$ ipython --no-banner

In [1]: import numpy as np

In [2]: np.set_printoptions(precision=2, suppress=True, linewidth=120, floatmode="fixed")

In [3]: rnd = lambda a: np.round(a, 2) + 0

In [4]: E = np.loadtxt("run17.csv", delimiter=",")

In [5]: E
Out[5]: 
array([[ -1.18,  -0.89,  99.46],
       [ -0.59,   0.94, 104.11],
       [  0.20,  -0.84, 100.68],
       [ -0.79,   0.32, 100.18],
       [  0.51,  -0.98, 100.86],
       [ -0.96,  -0.06,  99.64],
       [ -0.06,  -1.42, 101.26],
       [  1.62,   0.62,  99.95],
       [  0.36,   0.77, 101.48],
       [  0.10,  -1.76, 101.59],
       [ -0.12,   0.69, 100.60],
       [  0.81,   0.90,  98.14],
       [ -1.82,   0.25, 101.57],
       [  1.04,   0.12, 101.38],
       [ -0.94,   1.09, 100.32],
       [ -0.24,   0.02, 101.32],
       [  0.19,   1.19, 103.48],
       [  2.19,  -1.85,  99.01],
       [ -0.91,  -0.55,  99.67],
       [  0.68,   1.03,  99.51],
       [  0.43,  -0.70, 100.31],
       [ -0.66,   0.51,  99.53],
       [  2.32,   0.52, 100.49],
       [ -0.37,  -0.89, 101.36],
       [  0.29,   0.57,  99.66]])

In [6]: z = E[:, 1] > np.median(E[:, 1])

In [7]: f = E[z].mean(axis=0) - E[~z].mean(axis=0)

In [8]: rnd(f)
Out[8]: array([0.35, 1.50, 0.00])

In [9]: ((E - E.mean(axis=0)) @ f > 0).astype(int)
Out[9]: array([0, 1, 0, 1, 0, 0, 0, 1, 1, 0, 1, 1, 0, 1, 1, 0, 1, 0, 0, 1, 0, 1, 1, 0, 1])

In [10]: np.argsort(-np.abs(f).round(6), kind="stable")
Out[10]: array([1, 0, 2])

In [11]: A = np.array([[-0.6, -0.3, 1.2],
    ...:     [0.3, -1.7, -0.8],
    ...:     [0.8, -1.5, -0.3],
    ...:     [-0.8, 0.8, -0.4],
    ...:     [0.9, 0.0, 0.8],
    ...:     [0.1, -0.5, 0.6],
    ...:     [1.0, 3.2, -1.9],
    ...:     [0.9, 0.0, 1.8],
    ...:     [0.2, -0.8, 0.5],
    ...:     [-0.1, 0.5, 1.7],
    ...:     [-0.2, 0.4, 0.1],
    ...:     [-1.1, -0.6, -0.5],
    ...:     [-0.2, 0.5, 0.0],
    ...:     [0.3, 0.3, 2.0]])

In [12]: rng = np.random.default_rng(30803)

In [13]: A[:, 2] = -2 * A[:, 1] + 0.3 * rng.normal(size=14)

In [14]: rnd(A)
Out[14]: 
array([[-0.60, -0.30,  0.86],
       [ 0.30, -1.70,  3.24],
       [ 0.80, -1.50,  3.19],
       [-0.80,  0.80, -1.72],
       [ 0.90,  0.00,  0.00],
       [ 0.10, -0.50,  0.81],
       [ 1.00,  3.20, -5.99],
       [ 0.90,  0.00,  0.10],
       [ 0.20, -0.80,  1.82],
       [-0.10,  0.50, -0.60],
       [-0.20,  0.40, -0.78],
       [-1.10, -0.60,  1.57],
       [-0.20,  0.50, -0.98],
       [ 0.30,  0.30, -0.55]])

In [15]: Q, V = np.linalg.qr(A[:, :2])[0], np.linalg.qr(A[:, 2:])[0]

In [16]: s = np.linalg.svd(Q.T @ V, compute_uv=False)

In [17]: rnd(np.degrees(np.arccos(s.clip(0, 1))))
Out[17]: array([5.55])

In [18]: rnd(s)
Out[18]: array([1.00])

In [19]: rnd(np.linalg.norm(Q @ Q.T - V @ V.T, 2))
Out[19]: np.float64(1.0)
